$ ipython --no-banner

In [1]: import numpy as np

In [2]: np.set_printoptions(precision=2, suppress=True, linewidth=140)

In [3]: m1 = np.loadtxt("mat.csv", delimiter=",")

In [4]: m1
Out[4]: 
array([[ 6., -2.,  2.,  0., -4., -2.,  6.],
       [ 6., -2.,  2.,  0., -4., -2.,  6.],
       [ 3., -1.,  1.,  0., -2., -1.,  3.],
       [-3.,  1., -1.,  0.,  2.,  1., -3.],
       [ 0.,  0.,  0.,  0.,  0.,  0.,  0.]])

In [5]: def softmax(z):
   ...:     e = np.exp(z - z.max(axis=-1, keepdims=True))
   ...:     return e / e.sum(axis=-1, keepdims=True)
   ...: 

In [6]: np.round(softmax(m1[1] + -2), 2) + 0
Out[6]: array([0.49, 0.  , 0.01, 0.  , 0.  , 0.  , 0.49])

In [7]: np.round(softmax(m1[1]), 2) + 0
Out[7]: array([0.49, 0.  , 0.01, 0.  , 0.  , 0.  , 0.49])

In [8]: att = m1 @ m1.T / np.sqrt(7)

In [9]: np.round(softmax(att + np.triu(np.full(att.shape, -np.inf), 1)), 2) + 0
Out[9]: 
array([[1. , 0. , 0. , 0. , 0. ],
       [0.5, 0.5, 0. , 0. , 0. ],
       [0.5, 0.5, 0. , 0. , 0. ],
       [0. , 0. , 0. , 1. , 0. ],
       [0.2, 0.2, 0.2, 0.2, 0.2]])

In [10]: softmax(att).round(6).argmax(axis=1)
Out[10]: array([0, 0, 0, 3, 0])

In [11]: np.linalg.lstsq(m1[:-1].T, m1[-1])[2]
Out[11]: np.int32(1)

In [12]: m1 @ np.linalg.pinv(m1) @ m1
Out[12]: 
array([[ 6., -2.,  2.,  0., -4., -2.,  6.],
       [ 6., -2.,  2.,  0., -4., -2.,  6.],
       [ 3., -1.,  1.,  0., -2., -1.,  3.],
       [-3.,  1., -1.,  0.,  2.,  1., -3.],
       [ 0.,  0.,  0.,  0.,  0.,  0.,  0.]])

In [13]: np.abs(np.diag(np.linalg.qr(m1)[1])) > 1e-9
Out[13]: array([ True, False, False, False, False])

In [14]: np.round(np.trace(np.linalg.pinv(m1) @ m1), 2)
Out[14]: np.float64(1.0)

In [15]: np.allclose(m1[:-1].T @ np.linalg.lstsq(m1[:-1].T, m1[-1])[0], m1[-1])
Out[15]: True

In [16]: Uu, sv, Vt = np.linalg.svd(m1, full_matrices=False)

In [17]: np.round(np.sqrt((sv ** 2).sum()), 2), round(np.linalg.norm(m1), 2)
Out[17]: (np.float64(15.81), np.float64(15.81))

In [18]: np.abs(Vt[0])
Out[18]: array([0.6, 0.2, 0.2, 0. , 0.4, 0.2, 0.6])

In [19]: np.abs(Uu[:, 0]).round(6).argmax()
Out[19]: np.int64(0)

In [20]: Uu.shape, sv.shape, Vt.shape
Out[20]: ((5, 5), (5,), (5, 7))

In [21]: F = np.load("layer15.npy")

In [22]: F
Out[22]: 
array([[3, 2, 3, 2],
       [2, 0, 2, 0],
       [3, 2, 3, 2],
       [2, 0, 2, 0]])

In [23]: # columns 0 and 2 are equal

In [24]: np.round(F @ np.linalg.pinv(F) @ F, 2) + 0
Out[24]: 
array([[3., 2., 3., 2.],
       [2., 0., 2., 0.],
       [3., 2., 3., 2.],
       [2., 0., 2., 0.]])

In [25]: rng = np.random.default_rng(469)

In [26]: out = F + rng.integers(-2, 3, (4, 2)) @ rng.integers(-2, 3, (2, 4))

In [27]: out
Out[27]: 
array([[-1,  0, -1,  2],
       [ 0,  3, -2,  0],
       [-1, -2,  0,  2],
       [ 2, -2,  3,  0]])

In [28]: out - F
Out[28]: 
array([[-4, -2, -4,  0],
       [-2,  3, -4,  0],
       [-4, -4, -3,  0],
       [ 0, -2,  1,  0]])

In [29]: np.abs(out - F).sum(axis=1)
Out[29]: array([10,  9, 11,  3])

In [30]: np.linalg.matrix_rank(out - F, tol=1e-8)
Out[30]: np.int64(2)

In [31]: r = np.linalg.matrix_rank(F)

In [32]: r
Out[32]: np.int64(2)

In [33]: null = np.linalg.svd(F)[2][r:].T

In [34]: [int(np.linalg.matrix_rank(np.delete(F, i, axis=0))) for i in range(4)]
Out[34]: [2, 2, 2, 2]

In [35]: out = np.array([[-3, 3, -2], [1, -2, 1], [0, 1, -1], [0, 1, 0]])

In [36]: np.linalg.matrix_rank(F @ out)
Out[36]: np.int64(2)

In [37]: np.einsum("ik,kj->ji", F, out)
Out[37]: 
array([[-7, -6, -7, -6],
       [10,  8, 10,  8],
       [-7, -6, -7, -6]])

In [38]: np.einsum("ij->j", F)
Out[38]: array([10,  4, 10,  4])

In [39]: np.linalg.matrix_rank(np.vstack([F, out.T]))
Out[39]: np.int64(4)

In [40]: np.vstack([F, out.T]).shape
Out[40]: (7, 4)

In [41]: A = np.load("test2.npy")

In [42]: A
Out[42]: 
array([[ 0, -7, -4, -3,  2,  9],
       [ 0,  0,  8,  2,  8, -8],
       [ 0,  0,  0,  0,  0,  4],
       [ 0,  0,  0,  0, -1, -8],
       [ 0,  0,  0,  0,  0,  0],
       [ 0,  0,  0,  0,  0,  0]])

In [43]: # rows and columns are dependent

In [44]: np.sort(np.linalg.eigvals(A))
Out[44]: array([0., 0., 0., 0., 0., 0.])

In [45]: np.linalg.matrix_rank(A - A[0, 0] * np.eye(6))
Out[45]: np.int64(4)

In [46]: np.prod(np.diag(A)), round(float(np.linalg.det(A)), 2)
Out[46]: (np.int64(0), 0.0)

In [47]: w1 = np.array([[0, 2, 0, 2, 0],
    ...:     [1, -1, 1, 0, -2],
    ...:     [-1, 0, 1, -2, 0],
    ...:     [-1, -2, -1, -2, -1],
    ...:     [-1, 2, 1, 1, 0],
    ...:     [2, 2, 1, 0, 0]])

In [48]: b = np.array([9, 1, 2, 8, 9])

In [49]: act = np.maximum(A @ w1 + b, 0)

In [50]: np.linalg.matrix_rank(act)
Out[50]: np.int64(5)

In [51]: (act > 0).astype(int)
Out[51]: 
array([[1, 1, 1, 1, 1],
       [0, 0, 1, 0, 1],
       [1, 1, 1, 1, 1],
       [0, 0, 0, 1, 1],
       [1, 1, 1, 1, 1],
       [1, 1, 1, 1, 1]])

In [52]: C = np.array([[1, -1, -2], [-1, 3, 3], [-3, -3, -3], [0, -2, -2], [-1, 3, -3]])

In [53]: (act @ C).round(6).argmax(axis=1)
Out[53]: array([1, 1, 1, 1, 1, 1])

In [54]: act @ C
Out[54]: 
array([[-52,  98, -83],
       [-31,  -3, -45],
       [-19,   3, -68],
       [ -9,  13, -41],
       [ -7,  -1, -64],
       [ -7,  -1, -64]])

In [55]: w1 @ C
Out[55]: 
array([[ -2,   2,   2],
       [  1, -13,  -2],
       [ -4,   2,   3],
       [  5,  -1,   6],
       [ -6,   2,   3],
       [ -3,   1,  -1]])
